>>> import numpy as np
>>> np.set_printoptions(precision=1, suppress=True, linewidth=200)
>>> F = np.load("w.npy")
>>> F
array([[ 1,  2,  2, -2,  1,  2,  0, -1,  1,  1,  0],
       [ 3,  6,  6, -6,  3,  6,  0, -3,  3,  3,  0],
       [-3, -6, -6,  6, -3, -6,  0,  3, -3, -3,  0],
       [-3, -6, -6,  6, -3, -6,  0,  3, -3, -3,  0],
       [-3, -6, -6,  6, -3, -6,  0,  3, -3, -3,  0],
       [ 1,  2,  2, -2,  1,  2,  0, -1,  1,  1,  0],
       [-1, -2, -2,  2, -1, -2,  0,  1, -1, -1,  0]])
>>> # row 3 repeats row 2
>>> out = F[0, 0] * F[1:] - np.outer(F[1:, 0], F[0])
>>> out
array([[0, 0, 0, 0, 0, 0, 0, 0, 0, 0, 0],
       [0, 0, 0, 0, 0, 0, 0, 0, 0, 0, 0],
       [0, 0, 0, 0, 0, 0, 0, 0, 0, 0, 0],
       [0, 0, 0, 0, 0, 0, 0, 0, 0, 0, 0],
       [0, 0, 0, 0, 0, 0, 0, 0, 0, 0, 0],
       [0, 0, 0, 0, 0, 0, 0, 0, 0, 0, 0]])
>>> np.flatnonzero(~out.round(6).any(axis=1))
array([0, 1, 2, 3, 4, 5])
>>> U, s, Vt = np.linalg.svd(F)
>>> s.round(1) + 0
array([28.6,  0. ,  0. ,  0. ,  0. ,  0. ,  0. ])
>>> out = U[:, :1] @ np.diag(s[:1]) @ Vt[:1]
>>> round(float(np.linalg.norm(F - out, 2)), 1), np.round(s[1], 1)
(0.0, np.float64(0.0))
>>> round(np.abs(F - out).max(), 1)
np.float64(0.0)
>>> data = np.loadtxt("x.csv", delimiter=",")
>>> data
array([[-1.,  0.,  0.,  0.,  0.,  0.,  0.,  0.,  0.,  0.],
       [ 2., -2.,  0.,  0.,  0.,  0.,  0.,  0.,  0.,  0.],
       [-2., -3.,  2.,  0.,  0.,  0.,  0.,  0.,  0.,  0.],
       [ 0., -2.,  0.,  2.,  0.,  0.,  0.,  0.,  0.,  0.],
       [ 1., -1.,  2.,  1.,  2.,  0.,  0.,  0.,  0.,  0.],
       [-2.,  1.,  2., -1.,  3.,  0.,  0.,  0.,  0.,  0.],
       [-2.,  3.,  0.,  3.,  0.,  3.,  2.,  0.,  0.,  0.],
       [ 0., -3.,  2.,  2., -1.,  1.,  0.,  1.,  0.,  0.],
       [ 1., -2., -3., -1., -3., -3.,  1., -3.,  0.,  0.],
       [ 0., -1., -1.,  2., -3.,  1., -1.,  1.,  1., -2.]])
>>> rng = np.random.default_rng(610092)
>>> out = data + rng.integers(-2, 3, (10, 9)) @ rng.integers(-2, 3, (9, 10))
>>> out
array([[ -1.,  -5.,   7.,  10.,  -3.,   2.,  -3.,   6.,   0.,  17.],
       [ 12.,   0.,  -1.,   6.,  -4.,   2.,   6.,  -5.,  -3.,  18.],
       [  6.,   3.,  -9.,  -5.,   6.,   1.,   4.,  -3.,   1.,  -6.],
       [  4.,  10.,   3.,   1.,   1.,   3.,   0.,  -3.,  12.,  10.],
       [ -3.,  11.,   4.,  -3.,   1.,  -2.,   3.,  -4.,   7.,   5.],
       [ -4.,   3.,  13.,   0.,   0.,   5., -10.,   1.,  11.,   5.],
       [  3.,   9.,  -6.,   2.,   1.,  -6.,   8.,   1.,   3.,  -8.],
       [  9.,   7.,   0.,  -4.,  -1.,   1.,   5.,  -8.,   3.,  -4.],
       [ -1., -12.,  -7.,  -5.,  -3.,   0.,   0.,   0.,  -7.,  -6.],
       [-21.,  -6.,  11.,   0.,  -9.,   0.,  -4.,  -2.,  -6.,  -3.]])
>>> np.round(np.linalg.svd(out - data, compute_uv=False), 1) + 0
array([39.5, 36.4, 26.5, 17.8, 12.6,  8.3,  3.9,  1.8,  0.8,  0. ])
>>> np.linalg.matrix_rank(out - data, tol=1e-8)
np.int64(9)
>>> np.allclose(data, data.T)
False
>>> np.linalg.matrix_power(data, 3)
array([[ -1.,   0.,   0.,   0.,   0.,   0.,   0.,   0.,   0.,   0.],
       [ 14.,  -8.,   0.,   0.,   0.,   0.,   0.,   0.,   0.,   0.],
       [  0., -12.,   8.,   0.,   0.,   0.,   0.,   0.,   0.,   0.],
       [  4.,  -8.,   0.,   8.,   0.,   0.,   0.,   0.,   0.,   0.],
       [-23., -20.,  24.,  12.,   8.,   0.,   0.,   0.,   0.,   0.],
       [-35., -20.,  32.,   8.,  12.,   0.,   0.,   0.,   0.,   0.],
       [-27., -21.,  42.,  33.,  36.,  12.,   8.,   0.,   0.,   0.],
       [-11., -18.,  16.,   9.,   2.,   1.,   0.,   1.,   0.,   0.],
       [ 84.,  55., -78., -22., -21.,   3.,   4.,  -3.,   0.,   0.],
       [ 19.,  38., -32.,  -1., -25.,   9.,  -4.,   6.,   4.,  -8.]])
>>> np.allclose(data @ data.T, data.T @ data)
False
>>> np.trace(data)
np.float64(4.0)
>>> rk = np.linalg.matrix_rank(data)
>>> rk
np.int64(9)
>>> null = np.linalg.svd(data)[2][rk:].T
>>> np.round(null[:, 0] / null[np.abs(null[:, 0]).round(6).argmax(), 0], 1) + 0
array([0. , 0. , 0. , 0. , 0. , 0. , 0. , 0. , 1. , 0.5])
>>> [int(np.linalg.matrix_rank(np.delete(data, i, axis=0))) for i in range(10)]
[9, 9, 9, 9, 9, 9, 8, 8, 8, 8]
>>> U, s, Vt = np.linalg.svd(data)
>>> V = Vt[:(s > 1e-8).sum()]
>>> vec = data[3] + 5 * data[9] + rng.integers(2) * np.eye(10)[1]
>>> vec
array([  0.,  -7.,  -5.,  12., -15.,   5.,  -5.,   5.,   5., -10.])
>>> np.allclose(V.T @ V @ vec, vec)
True
>>> np.round(V.T @ V, 1) + 0
array([[ 1. ,  0. ,  0. ,  0. ,  0. ,  0. ,  0. ,  0. ,  0. ,  0. ],
       [ 0. ,  1. ,  0. ,  0. ,  0. ,  0. ,  0. ,  0. ,  0. ,  0. ],
       [ 0. ,  0. ,  1. ,  0. ,  0. ,  0. ,  0. ,  0. ,  0. ,  0. ],
       [ 0. ,  0. ,  0. ,  1. ,  0. ,  0. ,  0. ,  0. ,  0. ,  0. ],
       [ 0. ,  0. ,  0. ,  0. ,  1. ,  0. ,  0. ,  0. ,  0. ,  0. ],
       [ 0. ,  0. ,  0. ,  0. ,  0. ,  1. ,  0. ,  0. ,  0. ,  0. ],
       [ 0. ,  0. ,  0. ,  0. ,  0. ,  0. ,  1. ,  0. ,  0. ,  0. ],
       [ 0. ,  0. ,  0. ,  0. ,  0. ,  0. ,  0. ,  1. ,  0. ,  0. ],
       [ 0. ,  0. ,  0. ,  0. ,  0. ,  0. ,  0. ,  0. ,  0.2, -0.4],
       [ 0. ,  0. ,  0. ,  0. ,  0. ,  0. ,  0. ,  0. , -0.4,  0.8]])
>>> round(np.linalg.norm(vec - V.T @ V @ vec), 1)
np.float64(0.0)
>>> np.diag(V.T @ V)
array([1. , 1. , 1. , 1. , 1. , 1. , 1. , 1. , 0.2, 0.8])
>>> X = np.load("data.npy")
>>> X
array([[ 0.2,  0.5, -0.5, -0.8,  0.5,  0.2,  1.2,  1. ,  1.4, -0.9,  0.4],
       [ 1.8, -0.2,  0.2, -3.3, -0.1,  0.7,  3.4,  3.5,  4.2, -3.6,  0.5],
       [-0.6,  0. , -0.1,  1.4, -0.1, -0.2, -1.6, -1.1, -2.4,  0.8,  0.5],
       [ 0.9,  0.1, -0.4, -1.1, -0.2,  0.1,  0.1,  1.1,  1. , -0.5,  0.4],
       [-1.1,  0.2,  0.1,  2.3,  0.1,  0.4, -2.1, -3.4, -3.6,  2.5,  0.2],
       [-0.6, -0.2, -0.2,  1.3, -0.3, -0.1, -2. , -1.3, -2.6,  1.6, -0.3],
       [-1.6,  0.1,  0.2,  3.8, -0.2,  0.1, -3.7, -3.4, -5.6,  3.7,  0.1],
       [-0.4,  0. , -0.1,  1.2,  0.3,  0.4, -0.9, -1.1, -1. ,  0.8, -0.2],
       [-0.9,  0.1, -0.1,  0.8,  0.8, -0.2, -0.9, -0.9, -2.3,  1.2, -0.3],
       [ 1.2, -0.8, -0.3, -2.7,  0.1,  0. ,  2.4,  1.8,  2.7, -2.1,  0.4]])
>>> ang = np.radians(30)
>>> R = np.eye(11)
>>> R[7, 7] = R[6, 6] = np.cos(ang)
>>> R[7, 6], R[6, 7] = -np.sin(ang), np.sin(ang)
>>> R
array([[ 1. ,  0. ,  0. ,  0. ,  0. ,  0. ,  0. ,  0. ,  0. ,  0. ,  0. ],
       [ 0. ,  1. ,  0. ,  0. ,  0. ,  0. ,  0. ,  0. ,  0. ,  0. ,  0. ],
       [ 0. ,  0. ,  1. ,  0. ,  0. ,  0. ,  0. ,  0. ,  0. ,  0. ,  0. ],
       [ 0. ,  0. ,  0. ,  1. ,  0. ,  0. ,  0. ,  0. ,  0. ,  0. ,  0. ],
       [ 0. ,  0. ,  0. ,  0. ,  1. ,  0. ,  0. ,  0. ,  0. ,  0. ,  0. ],
       [ 0. ,  0. ,  0. ,  0. ,  0. ,  1. ,  0. ,  0. ,  0. ,  0. ,  0. ],
       [ 0. ,  0. ,  0. ,  0. ,  0. ,  0. ,  0.9,  0.5,  0. ,  0. ,  0. ],
       [ 0. ,  0. ,  0. ,  0. ,  0. ,  0. , -0.5,  0.9,  0. ,  0. ,  0. ],
       [ 0. ,  0. ,  0. ,  0. ,  0. ,  0. ,  0. ,  0. ,  1. ,  0. ,  0. ],
       [ 0. ,  0. ,  0. ,  0. ,  0. ,  0. ,  0. ,  0. ,  0. ,  1. ,  0. ],
       [ 0. ,  0. ,  0. ,  0. ,  0. ,  0. ,  0. ,  0. ,  0. ,  0. ,  1. ]])
>>> out = X @ R.T
>>> round(np.linalg.det(R), 1), round(np.trace(R), 1)
(np.float64(1.0), np.float64(10.7))
>>> np.allclose(np.linalg.norm(X, axis=1), np.linalg.norm(out, axis=1))
True
>>> np.abs(out - X).max(axis=0)
array([0. , 0. , 0. , 0. , 0. , 0. , 1.4, 2.3, 0. , 0. , 0. ])
>>> np.allclose(X @ X.T, out @ out.T)
True
